In [1]: import numpy as np

In [2]: from numpy import linalg as LA

In [3]: np.set_printoptions(suppress=True, linewidth=100)

In [4]: C = np.array([[2, 1, 0, 3, 0, 3, 1, 1, 2, 1, 0, 3],
   ...:     [3, 1, 2, 1, 1, 3, 0, 1, 1, 0, 2, 0],
   ...:     [3, 2, 0, 2, 2, 1, 1, 1, 2, 1, 2, 3]])

In [5]: X = np.repeat(C, 40 // 3, axis=0)

In [6]: rng = np.random.default_rng(63)

In [7]: X = X + 0.05 * rng.normal(size=X.shape)

In [8]: X.round(3) + 0
Out[8]: 
array([[ 2.036,  1.116, -0.083,  2.996,  0.062,  3.053,  1.07 ,  1.01 ,  2.061,  1.121,  0.047,
         3.067],
       [ 1.968,  0.902, -0.013,  2.997,  0.058,  2.981,  1.006,  1.003,  2.085,  1.015, -0.013,
         3.008],
       [ 2.018,  1.051, -0.029,  3.088,  0.055,  3.037,  1.043,  0.998,  1.937,  0.979, -0.033,
         3.051],
       [ 1.955,  1.015,  0.027,  2.92 , -0.016,  3.007,  1.069,  0.967,  2.036,  1.017, -0.045,
         3.044],
       [ 2.033,  0.972,  0.024,  3.019, -0.031,  2.931,  1.012,  1.02 ,  2.036,  1.047,  0.076,
         3.037],
       [ 2.005,  0.981,  0.087,  2.964, -0.017,  3.031,  0.956,  1.15 ,  2.063,  0.995, -0.039,
         2.975],
       [ 2.004,  0.948,  0.042,  3.069, -0.067,  2.988,  1.042,  0.921,  2.041,  0.981, -0.15 ,
         2.98 ],
       [ 1.924,  1.033, -0.008,  2.935, -0.019,  3.074,  0.968,  0.989,  2.073,  1.046, -0.002,
         3.001],
       [ 1.983,  0.953,  0.082,  3.045, -0.056,  2.976,  0.922,  0.943,  2.109,  1.034,  0.072,
         2.936],
       [ 2.01 ,  0.887, -0.03 ,  3.02 , -0.075,  3.035,  0.968,  0.947,  2.047,  0.994,  0.042,
         2.958],
       [ 1.94 ,  0.937, -0.033,  3.043,  0.005,  3.042,  0.927,  1.041,  2.069,  1.01 ,  0.019,
         2.966],
       [ 1.943,  1.004, -0.114,  3.026,  0.031,  3.022,  1.043,  0.969,  1.959,  0.938,  0.071,
         3.04 ],
       [ 1.997,  1.013, -0.005,  3.051,  0.001,  2.964,  0.978,  0.949,  2.062,  1.049, -0.003,
         3.009],
       [ 3.055,  1.112,  1.99 ,  1.052,  0.987,  3.006,  0.052,  0.928,  0.955, -0.004,  2.047,
        -0.055],
       [ 3.04 ,  0.991,  2.006,  0.933,  1.026,  2.993,  0.011,  1.   ,  0.916, -0.041,  1.954,
        -0.002],
       [ 3.062,  1.015,  1.984,  1.026,  1.065,  2.91 , -0.039,  0.986,  1.035, -0.032,  1.94 ,
        -0.036],
       [ 2.981,  1.005,  2.022,  1.053,  0.975,  3.033, -0.008,  0.954,  0.891, -0.062,  2.008,
         0.01 ],
       [ 2.922,  1.108,  1.939,  0.946,  1.048,  3.003,  0.041,  1.053,  0.924,  0.013,  2.02 ,
        -0.006],
       [ 2.986,  1.054,  2.043,  1.013,  1.03 ,  2.991,  0.023,  1.   ,  1.018,  0.042,  2.099,
        -0.091],
       [ 3.07 ,  1.008,  2.036,  1.054,  0.975,  3.02 , -0.016,  0.988,  1.02 , -0.063,  1.944,
        -0.014],
       [ 2.906,  0.93 ,  2.049,  0.962,  0.928,  3.091,  0.05 ,  0.964,  0.984, -0.024,  1.983,
        -0.057],
       [ 2.872,  0.972,  2.017,  1.037,  1.048,  3.025,  0.   ,  1.01 ,  1.05 ,  0.041,  1.971,
         0.006],
       [ 3.006,  0.957,  1.956,  1.04 ,  1.018,  3.027, -0.063,  0.938,  1.112, -0.088,  1.997,
        -0.063],
       [ 2.993,  0.969,  1.964,  1.016,  0.965,  2.984,  0.068,  1.039,  1.049, -0.094,  2.054,
         0.064],
       [ 3.024,  0.949,  1.838,  0.899,  0.992,  3.04 , -0.017,  1.031,  0.994, -0.048,  2.069,
         0.024],
       [ 3.109,  1.081,  1.986,  1.052,  0.993,  2.969,  0.092,  0.955,  1.046,  0.053,  1.973,
         0.083],
       [ 2.96 ,  1.989,  0.053,  1.972,  1.971,  1.114,  1.003,  1.   ,  1.911,  0.972,  1.933,
         3.019],
       [ 2.985,  2.056,  0.03 ,  1.978,  2.166,  0.976,  0.936,  0.959,  1.939,  1.035,  2.152,
         2.977],
       [ 2.932,  2.029, -0.083,  2.043,  1.951,  0.96 ,  0.942,  1.043,  2.096,  1.003,  1.956,
         3.076],
       [ 2.982,  1.947,  0.014,  1.952,  1.952,  1.026,  0.958,  0.972,  2.038,  1.001,  1.965,
         2.943],
       [ 2.954,  2.01 ,  0.044,  2.051,  1.963,  1.031,  1.008,  1.026,  1.897,  0.982,  1.986,
         2.974],
       [ 2.961,  2.096,  0.028,  1.969,  1.932,  1.051,  0.917,  0.925,  1.977,  1.05 ,  1.975,
         3.097],
       [ 3.027,  1.974, -0.02 ,  1.935,  2.046,  0.961,  1.064,  1.058,  2.022,  0.89 ,  2.041,
         2.981],
       [ 3.066,  1.998,  0.042,  1.994,  2.013,  0.98 ,  0.987,  1.058,  1.968,  0.959,  2.079,
         3.028],
       [ 2.985,  1.992,  0.029,  1.98 ,  2.044,  1.1  ,  0.932,  0.991,  1.929,  1.104,  2.03 ,
         2.873],
       [ 2.954,  1.965, -0.05 ,  1.94 ,  1.915,  0.96 ,  1.047,  0.863,  2.119,  0.986,  2.059,
         3.019],
       [ 2.96 ,  1.942, -0.013,  1.944,  2.023,  1.061,  1.008,  0.912,  2.04 ,  1.022,  1.932,
         2.984],
       [ 3.005,  2.077, -0.027,  2.107,  1.951,  1.103,  1.007,  1.009,  2.056,  0.968,  2.033,
         2.989],
       [ 3.036,  1.956, -0.013,  2.077,  1.91 ,  1.048,  0.967,  1.114,  2.001,  1.06 ,  2.015,
         3.03 ]])

In [9]: x = np.array([-1, 0, -2, -1, 1, 2, 0, -1, 0, 2, -2, -2])

In [10]: y = X @ x

In [11]: np.round(LA.pinv(X) @ X, 3) + 0
Out[11]: 
array([[1., 0., 0., 0., 0., 0., 0., 0., 0., 0., 0., 0.],
       [0., 1., 0., 0., 0., 0., 0., 0., 0., 0., 0., 0.],
       [0., 0., 1., 0., 0., 0., 0., 0., 0., 0., 0., 0.],
       [0., 0., 0., 1., 0., 0., 0., 0., 0., 0., 0., 0.],
       [0., 0., 0., 0., 1., 0., 0., 0., 0., 0., 0., 0.],
       [0., 0., 0., 0., 0., 1., 0., 0., 0., 0., 0., 0.],
       [0., 0., 0., 0., 0., 0., 1., 0., 0., 0., 0., 0.],
       [0., 0., 0., 0., 0., 0., 0., 1., 0., 0., 0., 0.],
       [0., 0., 0., 0., 0., 0., 0., 0., 1., 0., 0., 0.],
       [0., 0., 0., 0., 0., 0., 0., 0., 0., 1., 0., 0.],
       [0., 0., 0., 0., 0., 0., 0., 0., 0., 0., 1., 0.],
       [0., 0., 0., 0., 0., 0., 0., 0., 0., 0., 0., 1.]])

In [12]: y = y + 0.02 * rng.normal(size=39)

In [13]: y.round(3)
Out[13]: 
array([ -3.685,  -3.911,  -3.997,  -3.861,  -4.404,  -4.11 ,  -3.847,  -3.632,  -4.21 ,  -3.939,
        -3.829,  -3.984,  -3.968,  -6.016,  -5.972,  -6.031,  -6.13 ,  -5.748,  -5.983,  -6.12 ,
        -5.715,  -5.718,  -5.896,  -6.479,  -5.853,  -6.144,  -9.793, -10.046, -10.039,  -9.74 ,
       -10.054,  -9.894, -10.293, -10.515,  -9.377, -10.019,  -9.437, -10.029, -10.141])

In [14]: coef, *_ = LA.lstsq(X, y)

In [15]: round(LA.norm(y - X @ coef), 3)
Out[15]: np.float64(0.07)

In [16]: coef.round()
Out[16]: array([-1.,  0., -2., -1.,  1.,  2., -0., -1., -0.,  2., -2., -2.])
